>>> import numpy as np
>>> from numpy import linalg as LA
>>> np.set_printoptions(precision=1, suppress=True, linewidth=120)
>>> tidy = lambda a: np.round(a, 1) + 0
>>> E = np.load("a.npy")
>>> E
array([[ -2.2,  -3.7,   0. ],
       [  0.6,   1.4,  -0.1],
       [ -0.2,  -0.1,  -0.1],
       [ -0.9,  -1.8,  -0.1],
       [  4. ,   8.5,   0. ],
       [ -0.7,  -1.6,   0.2],
       [ -0.7,  -1.5,   0. ],
       [  1.5,   3.2,   0.1],
       [  3.5,   7.1,   0. ],
       [  0.4,   0.4,  -0.2],
       [  1.2,   2.4,   0. ],
       [ -2.5,  -5.4,   0.2],
       [  3.5,   6.6,  -0.1],
       [ -3.5,  -6.8,   0. ],
       [  1. ,   1.8,  -0.1],
       [  1.3,   2.4,   0. ],
       [ -1.3,  -2.4,   0. ],
       [ -0.5,  -1.2,   0.1],
       [ -1.4,  -2.2,   0.1],
       [ -4.7, -10. ,   0. ],
       [ -0.4,  -0.5,   0.1],
       [  0.4,   1. ,   0.1],
       [  1.3,   2.7,  -0.1],
       [ -1.2,  -2.7,  -0.1],
       [  2.1,   3.7,  -0.1],
       [ -0.4,  -1. ,   0. ],
       [  4. ,   8.3,   0. ],
       [  0. ,  -0.1,   0.2],
       [ -2.8,  -5.4,  -0.1]])
>>> other = np.c_[E[:, :2] @ np.array([[-3, 2], [-3, 3]]), np.array([-3, 5, 2, -3, -4, -3, -3, -1, -2, 5, 5, -2, -2, 0, 2, -4, 2, 0, -5, -3, -2, -4, 3, -1, 4, -5, 1, -1, -5])]
>>> tidy(other)
array([[ 17.7, -15.5,  -3. ],
       [ -6. ,   5.4,   5. ],
       [  0.9,  -0.7,   2. ],
       [  8.1,  -7.2,  -3. ],
       [-37.5,  33.5,  -4. ],
       [  6.9,  -6.2,  -3. ],
       [  6.6,  -5.9,  -3. ],
       [-14.1,  12.6,  -1. ],
       [-31.8,  28.3,  -2. ],
       [ -2.4,   2. ,   5. ],
       [-10.8,   9.6,   5. ],
       [ 23.7, -21.2,  -2. ],
       [-30.3,  26.8,  -2. ],
       [ 30.9, -27.4,   0. ],
       [ -8.4,   7.4,   2. ],
       [-11.1,   9.8,  -4. ],
       [ 11.1,  -9.8,   2. ],
       [  5.1,  -4.6,   0. ],
       [ 10.8,  -9.4,  -5. ],
       [ 44.1, -39.4,  -3. ],
       [  2.7,  -2.3,  -2. ],
       [ -4.2,   3.8,  -4. ],
       [-12. ,  10.7,   3. ],
       [ 11.7, -10.5,  -1. ],
       [-17.4,  15.3,   4. ],
       [  4.2,  -3.8,  -5. ],
       [-36.9,  32.9,   1. ],
       [  0.3,  -0.3,  -1. ],
       [ 24.6, -21.8,  -5. ]])
>>> LA.matrix_rank(other)
np.int64(3)
>>> LA.matrix_rank(np.c_[E, other])
np.int64(4)
>>> tidy(LA.norm(LA.qr(E)[0].T @ other, axis=0) ** 2 / ((other ** 2).sum(axis=0) + 1e-12))
array([1. , 1. , 0.2])
>>> D = LA.norm(E[:, None] - E[None], axis=-1)
>>> D[5].round(6).argsort(kind="stable")[:4]
array([ 5,  6,  3, 17])
>>> tidy(LA.norm(E, axis=1))
array([ 4.3,  1.5,  0.2,  2. ,  9.4,  1.8,  1.7,  3.5,  7.9,  0.6,  2.7,  6. ,  7.5,  7.6,  2.1,  2.7,  2.7,  1.3,
        2.6, 11. ,  0.6,  1.1,  3. ,  3. ,  4.3,  1.1,  9.2,  0.2,  6.1])
>>> tidy(D[:5, :5])
array([[ 0. ,  5.8,  4.1,  2.3, 13.7],
       [ 5.8,  0. ,  1.7,  3.5,  7.9],
       [ 4.1,  1.7,  0. ,  1.8,  9.6],
       [ 2.3,  3.5,  1.8,  0. , 11.4],
       [13.7,  7.9,  9.6, 11.4,  0. ]])
>>> F = np.loadtxt("case12.csv", delimiter=",")
>>> F
array([[-41. ,   2.4,  87.4, -58.1,  79.2],
       [-40.2,   0.1,  90. , -59.1,  79.9],
       [-40.4,  -0.6,  88.7, -60.8,  80.7],
       [-40.9,   0. ,  91.9, -60.2,  81.5],
       [-40.6,  -0.6,  89.8, -57.9,  78.8],
       [-38.8,  -1.5,  90. , -59.6,  79.8],
       [-40.6,  -1. ,  90.5, -59.5,  80.2],
       [-39.7,   0. ,  89.8, -58.6,  80.4],
       [-39.5,   0.1,  88.9, -61.4,  78.5],
       [-38. ,  -0.2,  91. , -61.3,  79. ],
       [-39.8,  -0.8,  89.5, -59.6,  80.1],
       [-40.1,   0.4,  91. , -59.7,  80.6],
       [-39.4,   0.1,  90.5, -60.3,  81.2],
       [-41.1,  -1.6,  91. , -59.9,  79.9],
       [-39.4,  -0.4,  88.6, -61.7,  79.8],
       [-38.8,   0.7,  89.5, -59.2,  82.3],
       [-40.7,   0. ,  90.6, -61.3,  79.8],
       [-39.5,   0.1,  90.1, -59.6,  82. ],
       [-39.6,   0.2,  89.7, -59.4,  80.2],
       [-39. ,   0.2,  89.8, -60. ,  81.3],
       [-39.8,  -0.2,  89.9, -61.4,  80.5],
       [-38.6,  -2.2,  90.8, -60.9,  80.5],
       [-40.5,  -3.8,  90.2, -58.7,  80.3],
       [-42.3,  -0.2,  91.4, -60.2,  79.6]])
>>> P = F @ LA.solve(F.T @ F, F.T)
>>> tidy(np.trace(P))
np.float64(5.0)
>>> tidy(LA.eigvalsh(P))
array([0., 0., 0., 0., 0., 0., 0., 0., 0., 0., 0., 0., 0., 0., 0., 0., 0., 0., 0., 1., 1., 1., 1., 1.])
>>> Xs = F - F.mean(axis=0)
>>> vecs = LA.svd(Xs)[2][:1]
>>> other = Xs - Xs @ vecs.T @ vecs
>>> tidy(np.cov(Xs @ vecs.T, rowvar=False))
np.float64(1.6)
>>> tidy(other.std(axis=0))
array([0.9, 0.6, 0.7, 0.9, 0.9])
>>> tidy(LA.norm(other) / LA.norm(Xs))
np.float64(0.8)
>>> LA.norm(other, axis=1).round(6).argmax()
np.int64(22)
>>> Q, Rm = LA.qr(F)
>>> tidy(Q.T @ Q)
array([[1., 0., 0., 0., 0.],
       [0., 1., 0., 0., 0.],
       [0., 0., 1., 0., 0.],
       [0., 0., 0., 1., 0.],
       [0., 0., 0., 0., 1.]])
>>> Q.shape, Rm.shape
((24, 5), (5, 5))
>>> tidy(abs(Rm[0, 0])), tidy(LA.norm(F[:, 0]))
(np.float64(195.7), np.float64(195.7))
>>> tidy(Rm)
array([[ 195.7,    1.8, -440.9,  293.5, -393. ],
       [   0. ,    5.5,   -2.2,    0.7,   -0.2],
       [   0. ,    0. ,   10.6,   -7.9,    9.8],
       [   0. ,    0. ,    0. ,   -5.4,    0.7],
       [   0. ,    0. ,    0. ,    0. ,    5.2]])
>>> tidy(np.abs(np.diag(Rm)))
array([195.7,   5.5,  10.6,   5.4,   5.2])
>>> M = np.loadtxt("layer10.csv", delimiter=",")
>>> M
array([[ 4., -4.,  0.,  2.,  2., -3.],
       [ 7., -1.,  3.,  5.,  5.,  0.],
       [12.,  4.,  8., 10., 10.,  5.]])
>>> # rank 2
>>> w1 = np.array([[2, 0], [2, 2], [1, 1], [0, 2], [2, 2], [1, 0]])
>>> beta = np.array([2, 1])
>>> hid = np.maximum(M @ w1 + beta, 0)
>>> (hid > 0).mean(axis=0)
array([1., 1.])
>>> (hid > 0).astype(int)
array([[1, 1],
       [1, 1],
       [1, 1]])
>>> Z = np.array([[2, 5, 4], [-3, -3, 3]])
>>> w1 @ Z
array([[ 4, 10,  8],
       [-2,  4, 14],
       [-1,  2,  7],
       [-6, -6,  6],
       [-2,  4, 14],
       [ 2,  5,  4]])
>>> LA.lstsq(M[:-1].T, M[-1])[2]
np.int32(2)
>>> np.allclose(M[:-1].T @ LA.lstsq(M[:-1].T, M[-1])[0], M[-1])
True
>>> tidy(M @ LA.pinv(M) @ M)
array([[ 4., -4.,  0.,  2.,  2., -3.],
       [ 7., -1.,  3.,  5.,  5.,  0.],
       [12.,  4.,  8., 10., 10.,  5.]])
>>> other = M / LA.norm(M, axis=1, keepdims=True)
>>> G = other @ other.T
>>> tidy(G)
array([[1. , 0.7, 0.4],
       [0.7, 1. , 0.9],
       [0.4, 0.9, 1. ]])
>>> tidy(np.degrees(np.arccos(np.clip(G[2, 0], -1, 1))))
np.float64(67.4)
>>> tidy(LA.norm(other, axis=1))
array([1., 1., 1.])
>>> A = np.array([[-3, -1, -4, 1, -5, 3],
...     [3, -3, -1, -4, 1, -5],
...     [-5, 3, -3, -1, -4, 1],
...     [1, -5, 3, -3, -1, -4],
...     [-4, 1, -5, 3, -3, -1],
...     [-1, -4, 1, -5, 3, -3]])
>>> A
array([[-3, -1, -4,  1, -5,  3],
       [ 3, -3, -1, -4,  1, -5],
       [-5,  3, -3, -1, -4,  1],
       [ 1, -5,  3, -3, -1, -4],
       [-4,  1, -5,  3, -3, -1],
       [-1, -4,  1, -5,  3, -3]])
>>> other = A[0, 0] * A[1:] - np.outer(A[1:, 0], A[0])
>>> other
array([[  0,  12,  15,   9,  12,   6],
       [  0, -14, -11,   8, -13,  12],
       [  0,  16,  -5,   8,   8,   9],
       [  0,  -7,  -1,  -5, -11,  15],
       [  0,  11,  -7,  16, -14,  12]])
>>> LA.matrix_rank(other), LA.matrix_rank(A)
(np.int64(5), np.int64(6))
>>> Uu, sv, VT = LA.svd(A, full_matrices=False)
>>> np.abs(Uu[:, 0]).round(6).argmax()
np.int64(0)
>>> tidy(sv / sv[0])
array([1. , 0.6, 0.3, 0.3, 0.2, 0.2])
>>> tidy(np.abs(VT[0]))
array([0.4, 0.4, 0.4, 0.4, 0.4, 0.4])
>>> Uu.shape, sv.shape, VT.shape
((6, 6), (6,), (6, 6))
>>> tidy(Uu.T @ A @ VT.T)
array([[15. ,  0. ,  0. ,  0. ,  0. ,  0. ],
       [ 0. ,  9. ,  0. ,  0. ,  0. ,  0. ],
       [ 0. ,  0. ,  4.6,  0. ,  0. ,  0. ],
       [ 0. ,  0. ,  0. ,  4.6,  0. ,  0. ],
       [ 0. ,  0. ,  0. ,  0. ,  3. ,  0. ],
       [ 0. ,  0. ,  0. ,  0. ,  0. ,  3. ]])
>>> tidy(Uu.T @ Uu)
array([[1., 0., 0., 0., 0., 0.],
       [0., 1., 0., 0., 0., 0.],
       [0., 0., 1., 0., 0., 0.],
       [0., 0., 0., 1., 0., 0.],
       [0., 0., 0., 0., 1., 0.],
       [0., 0., 0., 0., 0., 1.]])
>>> (sv > 1e-8).sum()
np.int64(6)
>>> vec = np.array([0, 3, 0, 3, -3, 2])
>>> target = A @ vec
>>> beta, lr = np.zeros(6), 1 / LA.norm(A, 2) ** 2
>>> for i in range(300):
...     beta -= lr * A.T @ (A @ beta - target)
...     if i % 50 == 0: print(i, round(LA.norm(A @ beta - target), 1))
... 
0 14.6
50 0.8
100 0.1
150 0.0
200 0.0
250 0.0
>>> tidy(beta)
array([ 0.,  3.,  0.,  3., -3.,  2.])
>>> tidy(LA.cond(A))
np.float64(5.0)
>>> other = A / np.sqrt((A ** 2).mean(axis=1, keepdims=True))
>>> A - A.mean(axis=1, keepdims=True)
array([[-1.5,  0.5, -2.5,  2.5, -3.5,  4.5],
       [ 4.5, -1.5,  0.5, -2.5,  2.5, -3.5],
       [-3.5,  4.5, -1.5,  0.5, -2.5,  2.5],
       [ 2.5, -3.5,  4.5, -1.5,  0.5, -2.5],
       [-2.5,  2.5, -3.5,  4.5, -1.5,  0.5],
       [ 0.5, -2.5,  2.5, -3.5,  4.5, -1.5]])
>>> LA.matrix_rank(other) == LA.matrix_rank(A)
np.True_
>>> LA.matrix_rank(A - A.mean(axis=1, keepdims=True))
np.int64(5)
>>> tidy(LA.norm(other, axis=1))
array([2.4, 2.4, 2.4, 2.4, 2.4, 2.4])
>>> Q, Rm = LA.qr(A)
>>> tidy(abs(Rm[0, 0])), tidy(LA.norm(A[:, 0]))
(np.float64(7.8), np.float64(7.8))
>>> tidy(Rm)
array([[ 7.8, -3.3,  5.9, -2.6,  5.9, -3.3],
       [ 0. ,  7.1, -0.9,  5.3, -0.1,  4.9],
       [ 0. ,  0. , -5. ,  1.2, -2.2, -0.8],
       [ 0. ,  0. ,  0. , -5. ,  1.6, -2.5],
       [ 0. ,  0. ,  0. ,  0. , -4.3,  0.9],
       [ 0. ,  0. ,  0. ,  0. ,  0. ,  4.2]])
>>> tidy(Q @ Rm)
array([[-3., -1., -4.,  1., -5.,  3.],
       [ 3., -3., -1., -4.,  1., -5.],
       [-5.,  3., -3., -1., -4.,  1.],
       [ 1., -5.,  3., -3., -1., -4.],
       [-4.,  1., -5.,  3., -3., -1.],
       [-1., -4.,  1., -5.,  3., -3.]])
>>> X = np.load("mat.npy")
>>> X
array([[ 0,  0,  0,  0,  0],
       [ 0,  1, -1,  2,  1],
       [ 0, -1,  1, -2, -1],
       [ 0,  2, -2,  4,  2],
       [ 0,  1, -1,  2,  1]])
>>> # equal to its transpose
>>> tidy(LA.det(2 * X)), tidy(LA.det(X))
(np.float64(0.0), np.float64(0.0))
>>> tidy(LA.det(X.T))
np.float64(0.0)
>>> np.einsum("ij,ji->", X, X)
np.int64(49)
>>> tidy(np.poly(X))
array([ 1., -7.,  0.,  0.,  0.,  0.])
>>> Uu, sv, VT = LA.svd(X)
>>> vecs = VT[:(sv > 1e-8).sum()]
>>> rng = np.random.default_rng(25)
>>> vec = X[0] + 5 * X[2] + rng.integers(2) * np.eye(5)[3]
>>> vec
array([ 0., -5.,  5., -9., -5.])
>>> np.allclose(vecs.T @ vecs @ vec, vec)
False
>>> LA.matrix_rank(np.vstack([X, vec]))
np.int64(2)
>>> w, vecs = LA.eigh(X)
>>> vec = np.array([2, 1, -1, 2, -1])
>>> (np.sign(vecs[:, -1].round(6)) == np.sign(vecs[0, -1].round(6))).astype(int)
array([1, 0, 0, 0, 0])
>>> f = np.array([1, 4])
>>> np.array([np.convolve(row, f, "same") for row in X])
array([[ 0,  0,  0,  0,  0],
       [ 0,  1,  3, -2,  9],
       [ 0, -1, -3,  2, -9],
       [ 0,  2,  6, -4, 18],
       [ 0,  1,  3, -2,  9]])
>>> np.convolve(X[4], f)
array([ 0,  1,  3, -2,  9,  4])
>>> np.polyval(f, X[4])
array([4, 5, 3, 6, 5])
>>> w, vecs = LA.eigh(X)
>>> tidy(LA.eigvalsh(X @ X))
array([ 0.,  0.,  0.,  0., 49.])
>>> tidy(np.abs(vecs[:, -1]))
array([0. , 0.4, 0.4, 0.8, 0.4])
>>> tidy(LA.svd(X, compute_uv=False))
array([7., 0., 0., 0., 0.])
>>> tidy(vecs @ np.diag(w) @ vecs.T)
array([[ 0.,  0.,  0.,  0.,  0.],
       [ 0.,  1., -1.,  2.,  1.],
       [ 0., -1.,  1., -2., -1.],
       [ 0.,  2., -2.,  4.,  2.],
       [ 0.,  1., -1.,  2.,  1.]])
>>> tidy(vecs.T @ vecs)
array([[1., 0., 0., 0., 0.],
       [0., 1., 0., 0., 0.],
       [0., 0., 1., 0., 0.],
       [0., 0., 0., 1., 0.],
       [0., 0., 0., 0., 1.]])
>>> np.abs(vecs[:, -1]).round(6).argmax()
np.int64(3)
>>> tidy(LA.eigvalsh(X + 2 * np.eye(5)))
array([2., 2., 2., 2., 9.])
>>> other = np.array([[-3, 2, 2, -2, -1]])
>>> data = np.block([[np.zeros((1, 1)), other], [other.T, np.zeros((5, 5))]])
>>> data
array([[ 0., -3.,  2.,  2., -2., -1.],
       [-3.,  0.,  0.,  0.,  0.,  0.],
       [ 2.,  0.,  0.,  0.,  0.,  0.],
       [ 2.,  0.,  0.,  0.,  0.,  0.],
       [-2.,  0.,  0.,  0.,  0.,  0.],
       [-1.,  0.,  0.,  0.,  0.,  0.]])
>>> np.argsort(-LA.norm(data, axis=0).round(6), kind="stable")[:3]
array([0, 1, 2])
>>> f = np.array([8, -2, 5]) + 0.5
>>> mat = np.outer(f, f) / (f @ f)
>>> tidy(mat)
array([[ 0.7, -0.1,  0.4],
       [-0.1,  0. , -0.1],
       [ 0.4, -0.1,  0.3]])
>>> # equal to its transpose
>>> (A @ A)[0]
array([ 44, -28,  56, -28,  53, -16])
>>> tidy(np.sort(np.abs(np.fft.fft(A[0])))), tidy(np.sort(LA.svd(A, compute_uv=False)))
(array([ 3. ,  3. ,  4.6,  4.6,  9. , 15. ]), array([ 3. ,  3. ,  4.6,  4.6,  9. , 15. ]))
>>> np.allclose(A @ A.T, A.T @ A)
True
>>> arr = np.array([[-0.7, 1.0, -2.0, 1.0, 1.0],
...     [1.0, -1.7, -2.0, 1.0, -2.0],
...     [0.0, 1.0, -1.7, -1.0, -1.0],
...     [1.0, 0.0, 0.0, 2.3, 0.0],
...     [-1.0, 1.0, -2.0, 1.0, 1.3]])
>>> np.argsort(-LA.norm(arr, axis=0).round(6), kind="stable")[:3]
array([2, 3, 4])
